$ python -q
>>> import numpy as np
>>> from numpy import linalg as LA
>>> np.set_printoptions(precision=3, suppress=True, linewidth=160, floatmode="fixed")
>>> def tidy(a):
...     return np.round(a, 3) + 0
... 
>>> M = np.loadtxt("dump.csv", delimiter=",")
>>> tidy(M)
array([[-0.510,  0.150,  0.131,  0.444,  0.151,  0.436, -0.467, -0.269],
       [-0.340, -0.416,  0.124,  0.262,  0.528, -0.028,  0.561,  0.184],
       [-0.238, -0.045,  0.022, -0.501,  0.322, -0.342, -0.045, -0.684],
       [ 0.000,  0.492, -0.240, -0.421,  0.518,  0.391,  0.043,  0.315],
       [-0.374, -0.457, -0.272, -0.417, -0.409,  0.477,  0.091,  0.020],
       [-0.612,  0.272, -0.304,  0.019, -0.188, -0.538, -0.078,  0.357],
       [-0.204,  0.138,  0.862, -0.331, -0.164,  0.019,  0.018,  0.244],
       [ 0.102, -0.508,  0.018, -0.151,  0.310, -0.151, -0.670,  0.375]])
>>> rng = np.random.default_rng(5499)
>>> labels = rng.permutation(8)
>>> labels
array([4, 1, 5, 3, 6, 7, 2, 0])
>>> B = M[labels][:, labels]
>>> tidy(B)
array([[-0.409, -0.457,  0.477, -0.417,  0.091,  0.020, -0.272, -0.374],
       [ 0.528, -0.416, -0.028,  0.262,  0.561,  0.184,  0.124, -0.340],
       [-0.188,  0.272, -0.538,  0.019, -0.078,  0.357, -0.304, -0.612],
       [ 0.518,  0.492,  0.391, -0.421,  0.043,  0.315, -0.240,  0.000],
       [-0.164,  0.138,  0.019, -0.331,  0.018,  0.244,  0.862, -0.204],
       [ 0.310, -0.508, -0.151, -0.151, -0.670,  0.375,  0.018,  0.102],
       [ 0.322, -0.045, -0.342, -0.501, -0.045, -0.684,  0.022, -0.238],
       [ 0.151,  0.150,  0.436,  0.444, -0.467, -0.269,  0.131, -0.510]])
>>> np.allclose(B, M)
False
>>> tidy(np.sort(np.abs(LA.eigvals(B))))
array([1.000, 1.000, 1.000, 1.000, 1.000, 1.000, 1.000, 1.000])
>>> arr = np.loadtxt("m.csv", delimiter=",")
>>> arr
array([[ 0.000,  0.000,  0.000,  0.000,  0.000],
       [ 6.000, 10.000, 21.000, 20.000,  9.000],
       [ 9.000, 12.000, 23.000, 11.000, 12.000],
       [ 0.000,  0.000,  0.000,  0.000,  0.000],
       [ 1.000,  6.000,  7.000,  5.000,  2.000],
       [ 0.000,  0.000,  0.000,  0.000,  0.000],
       [ 0.000,  0.000,  0.000,  0.000,  0.000],
       [ 0.000,  0.000,  0.000,  0.000,  0.000],
       [ 0.000,  0.000,  0.000,  0.000,  0.000],
       [ 2.000, 11.000, 16.000, 11.000,  5.000],
       [ 1.000,  7.000,  8.000,  5.000,  2.000],
       [ 1.000,  7.000,  8.000,  5.000,  2.000],
       [ 1.000,  4.000,  8.000,  6.000,  3.000],
       [ 8.000,  6.000, 16.000,  6.000, 10.000],
       [ 0.000,  0.000,  0.000,  0.000,  0.000],
       [ 0.000,  0.000,  0.000,  0.000,  0.000],
       [ 7.000,  2.000,  8.000,  0.000,  7.000],
       [ 1.000,  4.000,  8.000,  6.000,  3.000],
       [ 0.000,  0.000,  0.000,  0.000,  0.000],
       [ 0.000,  0.000,  0.000,  0.000,  0.000],
       [ 0.000,  0.000,  0.000,  0.000,  0.000],
       [ 1.000,  4.000,  8.000,  6.000,  3.000],
       [ 1.000,  7.000,  8.000,  5.000,  2.000],
       [ 1.000,  7.000,  8.000,  5.000,  2.000],
       [ 0.000,  0.000,  0.000,  0.000,  0.000],
       [ 1.000,  7.000,  8.000,  5.000,  2.000],
       [ 1.000,  7.000,  8.000,  5.000,  2.000],
       [ 5.000,  7.000, 14.000, 14.000,  6.000],
       [10.000, 19.000, 31.000, 16.000, 14.000],
       [ 1.000,  6.000,  7.000,  5.000,  2.000],
       [ 1.000,  6.000,  7.000,  5.000,  2.000],
       [ 0.000,  0.000,  0.000,  0.000,  0.000],
       [ 1.000,  6.000,  7.000,  5.000,  2.000],
       [12.000,  6.000, 22.000, 15.000, 14.000],
       [ 1.000,  6.000,  7.000,  5.000,  2.000],
       [ 1.000,  4.000,  8.000,  6.000,  3.000],
       [ 7.000,  2.000,  8.000,  0.000,  7.000],
       [ 7.000,  2.000,  8.000,  0.000,  7.000],
       [ 7.000,  2.000,  8.000,  0.000,  7.000]])
>>> B = np.c_[arr[:, :1] @ np.array([[2]]), np.array([1, 1, 1, 1, 0, 2, 2, 0, 3, 1, 3, 3, 0, 1, 2, 0, 3, 1, 3, 2, 2, 0, 2, 2, 0, 3, 0, 0, 1, 2, 0, 2, 1, 0, 3, 2, 3, 1, 1])]
>>> B
array([[ 0.000,  1.000],
       [12.000,  1.000],
       [18.000,  1.000],
       [ 0.000,  1.000],
       [ 2.000,  0.000],
       [ 0.000,  2.000],
       [ 0.000,  2.000],
       [ 0.000,  0.000],
       [ 0.000,  3.000],
       [ 4.000,  1.000],
       [ 2.000,  3.000],
       [ 2.000,  3.000],
       [ 2.000,  0.000],
       [16.000,  1.000],
       [ 0.000,  2.000],
       [ 0.000,  0.000],
       [14.000,  3.000],
       [ 2.000,  1.000],
       [ 0.000,  3.000],
       [ 0.000,  2.000],
       [ 0.000,  2.000],
       [ 2.000,  0.000],
       [ 2.000,  2.000],
       [ 2.000,  2.000],
       [ 0.000,  0.000],
       [ 2.000,  3.000],
       [ 2.000,  0.000],
       [10.000,  0.000],
       [20.000,  1.000],
       [ 2.000,  2.000],
       [ 2.000,  0.000],
       [ 0.000,  2.000],
       [ 2.000,  1.000],
       [24.000,  0.000],
       [ 2.000,  3.000],
       [ 2.000,  2.000],
       [14.000,  3.000],
       [14.000,  1.000],
       [14.000,  1.000]])
>>> LA.matrix_rank(np.c_[arr, B])
np.int64(6)
>>> tidy(LA.norm(LA.qr(arr)[0].T @ B, axis=0) ** 2 / ((B ** 2).sum(axis=0) + 1e-12))
array([1.000, 0.336])
>>> LA.matrix_rank(B)
np.int64(2)
